$ python3 -q
>>> import numpy as np
>>> np.set_printoptions(suppress=True, linewidth=160)
>>> tidy = lambda a: np.round(a, 4) + 0
>>> J = np.load("m.npy")
>>> J
array([[ 1,  1,  0,  2, -1,  2,  0,  2,  3,  2,  3, -2],
       [ 0,  1, -1,  3, -2, -3, -1, -3,  0, -2, -1, -1],
       [-3,  3,  0, -3, -1, -1,  0,  3, -3, -3, -2,  2],
       [ 0, -1, -2, -3, -2, -1,  3,  2,  1,  0, -2,  3],
       [ 2,  3,  0,  2,  3, -1,  1,  1, -1,  2,  2,  2],
       [-1,  3, -1,  3,  0,  0, -3, -2, -3, -1,  3,  3],
       [-3,  2,  1,  0, -2, -3, -2,  0, -3, -1,  0, -2],
       [ 1,  1,  1, -3,  1, -1,  2,  1,  2,  1,  2, -2],
       [ 0, -1, -3,  0, -3, -1,  3,  2,  2,  2,  0,  0],
       [-3, -1,  2, -2, -3,  2,  1, -3, -3, -2,  2,  0],
       [ 0, -1,  0,  1,  2,  3,  0,  1, -3,  0,  3, -2]])
>>> r0 = np.array([2, 0, 2])
>>> np.array([np.convolve(row, r0, "same") for row in J])
array([[  2,   2,   6,  -2,   8,  -2,   8,   6,   8,  12,   0,   6],
       [  2,  -2,   8,  -6,   0,  -6, -12,  -2, -10,  -2,  -6,  -2],
       [  6,  -6,   0,  -2,  -8,  -2,   4,  -6,   0, -10,  -2,  -4],
       [ -2,  -4,  -8,  -8,  -8,   2,   2,   8,   4,  -2,   6,  -4],
       [  6,   4,  10,   6,   2,   8,   0,   0,   6,   2,   8,   4],
       [  6,  -4,  12,  -2,   6,  -6,  -4, -12,  -6,   0,   4,   6],
       [  4,  -4,   4,  -2,  -6,  -8,  -6, -10,  -2,  -6,  -6,   0],
       [  2,   4,  -4,   4,  -8,   6,   0,   8,   4,   8,  -2,   4],
       [ -2,  -6,  -2, -12,  -2,   0,   2,  10,   8,   4,   4,   0],
       [ -2,  -2,  -6,  -2,   0,  -4,  -2,  -4, -10,  -2,  -4,   4],
       [ -2,   0,   0,   4,   8,   4,   8,  -6,   2,   0,  -4,   6]])
>>> np.cross(J[5, :3], J[10, :3])
array([-1,  0,  1])
>>> np.correlate(J[5], J[10], "full")
array([  2,  -9,  11,  -6,  -1,   6,  -7,   5,   2,  12,   0,  10,   1, -25, -22,  -8,   7,  16,  12,   4,  -3,  -3,   0])
>>> np.convolve(J[5], r0)
array([ -2,   6,  -4,  12,  -2,   6,  -6,  -4, -12,  -6,   0,   4,   6,   6])
>>> gram = J.T @ J
>>> gram
array([[ 34,  -7,  -7,  15,  24,   5,  10,   7,  33,  26,   6,  -3],
       [ -7,  38,   2,  12,   6, -17, -16,   4, -19,  -7,  10,  11],
       [ -7,   2,  21,  -7,   8,   8,  -9, -10, -12,  -7,   8, -12],
       [ 15,  12,  -7,  58,  12,   1, -27, -20,  -2,   9,  21,  -5],
       [ 24,   6,   8,  12,  46,  12,  -7,   6,   0,  14,  13,   0],
       [  5, -17,   8,   1,  12,  40,   2,   1,  -1,   7,  22,  -6],
       [ 10, -16,  -9, -27,  -7,   2,  38,  21,  24,  15,  -6,   3],
       [  7,   4, -10, -20,   6,   1,  21,  46,  16,  16,  -6,   3],
       [ 33, -19, -12,  -2,   0,  -1,  24,  16,  64,  31,  -9, -12],
       [ 26,  -7,  -7,   9,  14,   7,  15,  16,  31,  32,  13,  -7],
       [  6,  10,   8,  21,  13,  22,  -6,  -6,  -9,  13,  48, -12],
       [ -3,  11, -12,  -5,   0,  -6,   3,   3, -12,  -7, -12,  43]])
>>> (J @ J.T).shape
(11, 11)
>>> W0 = np.loadtxt("w.csv", delimiter=",")
>>> tidy(W0)
array([[-0.5026, -0.3442, -0.3657, -0.1048, -0.1933, -0.0691, -0.3513,  0.0092, -0.327 ,  0.2336, -0.3963],
       [ 0.    , -0.0552,  0.1273, -0.3869,  0.0832,  0.0085,  0.6928,  0.0855, -0.5263, -0.0767, -0.2323],
       [ 0.116 , -0.3916, -0.6117,  0.1599, -0.1957, -0.1146,  0.4733,  0.0478,  0.3755, -0.1164,  0.0338],
       [-0.0387, -0.1177,  0.2457, -0.172 , -0.731 , -0.1506,  0.0163,  0.1966, -0.1143,  0.1352,  0.5171],
       [-0.1933,  0.3493, -0.0107,  0.3445,  0.0325, -0.4864,  0.0466,  0.665 , -0.0445, -0.1355, -0.1396],
       [ 0.1546,  0.4433, -0.3024, -0.1984, -0.1984, -0.5094, -0.0799, -0.51  , -0.1599, -0.24  , -0.0148],
       [ 0.4639, -0.1045, -0.0125,  0.3795, -0.3277,  0.3077, -0.1909,  0.0866, -0.3907, -0.4198, -0.2341],
       [-0.5413, -0.2137,  0.2324,  0.405 ,  0.0689, -0.0774,  0.1388, -0.3715, -0.1261, -0.4509,  0.237 ],
       [-0.3093,  0.4099,  0.1313,  0.0313, -0.4722,  0.3517,  0.2205, -0.1226,  0.3567, -0.0139, -0.4248],
       [-0.232 ,  0.1212, -0.2814, -0.468 ,  0.0755,  0.3299, -0.1794,  0.2963,  0.0662, -0.5763,  0.2495],
       [-0.116 ,  0.3916, -0.4164,  0.3132,  0.043 ,  0.3607,  0.1654, -0.0318, -0.3666,  0.3462,  0.3836]])
>>> np.linalg.rank(J)
Traceback (most recent call last):
  File "<python-input-15>", line 1, in <module>
    np.linalg.rank(J)
    ^^^^^^^^^^^^^^
AttributeError: module 'numpy.linalg' has no attribute 'rank'
>>> np.linalg.matrix_rank(J)
np.int64(11)
>>> J.shape
(11, 12)
>>> J.sum(axis=0)
array([-6, 10, -3,  0, -8, -4,  4,  4, -8, -2, 10,  1])
>>> np.abs(J).max()
np.int64(3)
>>> J - J[0]
array([[ 0,  0,  0,  0,  0,  0,  0,  0,  0,  0,  0,  0],
       [-1,  0, -1,  1, -1, -5, -1, -5, -3, -4, -4,  1],
       [-4,  2,  0, -5,  0, -3,  0,  1, -6, -5, -5,  4],
       [-1, -2, -2, -5, -1, -3,  3,  0, -2, -2, -5,  5],
       [ 1,  2,  0,  0,  4, -3,  1, -1, -4,  0, -1,  4],
       [-2,  2, -1,  1,  1, -2, -3, -4, -6, -3,  0,  5],
       [-4,  1,  1, -2, -1, -5, -2, -2, -6, -3, -3,  0],
       [ 0,  0,  1, -5,  2, -3,  2, -1, -1, -1, -1,  0],
       [-1, -2, -3, -2, -2, -3,  3,  0, -1,  0, -3,  2],
       [-4, -2,  2, -4, -2,  0,  1, -5, -6, -4, -1,  2],
       [-1, -2,  0, -1,  3,  1,  0, -1, -6, -2,  0,  0]])
>>> J.sum(axis=1)
array([ 13, -10,  -8,  -2,  16,   1, -13,   6,   1, -10,   4])
>>> J[11]
Traceback (most recent call last):
  File "<python-input-22>", line 1, in <module>
    J[11]
    ~^^^^
IndexError: index 11 is out of bounds for axis 0 with size 11
>>> def softmax(z):
...     e = np.exp(z - z.max(axis=-1, keepdims=True))
...     return e / e.sum(axis=-1, keepdims=True)
... 
>>> tidy(softmax(W0[6] + -3))
array([0.1438, 0.0814, 0.0893, 0.1321, 0.0651, 0.123 , 0.0747, 0.0986, 0.0612, 0.0594, 0.0715])
>>> tidy(softmax(W0).sum(axis=1))
array([1., 1., 1., 1., 1., 1., 1., 1., 1., 1., 1.])
>>> S = W0 @ W0.T / np.sqrt(11)
>>> tidy(softmax(S)[6] @ W0)
array([-0.0912,  0.0398, -0.1117,  0.0385, -0.1701,  0.0052,  0.0779,  0.0336, -0.1228, -0.1288, -0.0091])
>>> softmax(S).round(6).argmax(axis=1)
array([ 0,  1,  2,  3,  4,  5,  6,  7,  8,  9, 10])
>>> tidy(np.linalg.pinv(W0))
array([[-0.5026,  0.    ,  0.116 , -0.0387, -0.1933,  0.1546,  0.4639, -0.5413, -0.3093, -0.232 , -0.116 ],
       [-0.3442, -0.0552, -0.3916, -0.1177,  0.3493,  0.4433, -0.1045, -0.2137,  0.4099,  0.1212,  0.3916],
       [-0.3657,  0.1273, -0.6117,  0.2457, -0.0107, -0.3024, -0.0125,  0.2324,  0.1313, -0.2814, -0.4164],
       [-0.1048, -0.3869,  0.1599, -0.172 ,  0.3445, -0.1984,  0.3795,  0.405 ,  0.0313, -0.468 ,  0.3132],
       [-0.1933,  0.0832, -0.1957, -0.731 ,  0.0325, -0.1984, -0.3277,  0.0689, -0.4722,  0.0755,  0.043 ],
       [-0.0691,  0.0085, -0.1146, -0.1506, -0.4864, -0.5094,  0.3077, -0.0774,  0.3517,  0.3299,  0.3607],
       [-0.3513,  0.6928,  0.4733,  0.0163,  0.0466, -0.0799, -0.1909,  0.1388,  0.2205, -0.1794,  0.1654],
       [ 0.0092,  0.0855,  0.0478,  0.1966,  0.665 , -0.51  ,  0.0866, -0.3715, -0.1226,  0.2963, -0.0318],
       [-0.327 , -0.5263,  0.3755, -0.1143, -0.0445, -0.1599, -0.3907, -0.1261,  0.3567,  0.0662, -0.3666],
       [ 0.2336, -0.0767, -0.1164,  0.1352, -0.1355, -0.24  , -0.4198, -0.4509, -0.0139, -0.5763,  0.3462],
       [-0.3963, -0.2323,  0.0338,  0.5171, -0.1396, -0.0148, -0.2341,  0.237 , -0.4248,  0.2495,  0.3836]])
>>> tidy(W0.T @ W0)
array([[1., 0., 0., 0., 0., 0., 0., 0., 0., 0., 0.],
       [0., 1., 0., 0., 0., 0., 0., 0., 0., 0., 0.],
       [0., 0., 1., 0., 0., 0., 0., 0., 0., 0., 0.],
       [0., 0., 0., 1., 0., 0., 0., 0., 0., 0., 0.],
       [0., 0., 0., 0., 1., 0., 0., 0., 0., 0., 0.],
       [0., 0., 0., 0., 0., 1., 0., 0., 0., 0., 0.],
       [0., 0., 0., 0., 0., 0., 1., 0., 0., 0., 0.],
       [0., 0., 0., 0., 0., 0., 0., 1., 0., 0., 0.],
       [0., 0., 0., 0., 0., 0., 0., 0., 1., 0., 0.],
       [0., 0., 0., 0., 0., 0., 0., 0., 0., 1., 0.],
       [0., 0., 0., 0., 0., 0., 0., 0., 0., 0., 1.]])
>>> tidy(W0 @ W0.T)
array([[1., 0., 0., 0., 0., 0., 0., 0., 0., 0., 0.],
       [0., 1., 0., 0., 0., 0., 0., 0., 0., 0., 0.],
       [0., 0., 1., 0., 0., 0., 0., 0., 0., 0., 0.],
       [0., 0., 0., 1., 0., 0., 0., 0., 0., 0., 0.],
       [0., 0., 0., 0., 1., 0., 0., 0., 0., 0., 0.],
       [0., 0., 0., 0., 0., 1., 0., 0., 0., 0., 0.],
       [0., 0., 0., 0., 0., 0., 1., 0., 0., 0., 0.],
       [0., 0., 0., 0., 0., 0., 0., 1., 0., 0., 0.],
       [0., 0., 0., 0., 0., 0., 0., 0., 1., 0., 0.],
       [0., 0., 0., 0., 0., 0., 0., 0., 0., 1., 0.],
       [0., 0., 0., 0., 0., 0., 0., 0., 0., 0., 1.]])
>>> tidy(W0[:, 9] @ W0[:, 8])
np.float64(0.0)
>>> tidy(np.linalg.svd(W0, compute_uv=False))
array([1., 1., 1., 1., 1., 1., 1., 1., 1., 1., 1.])
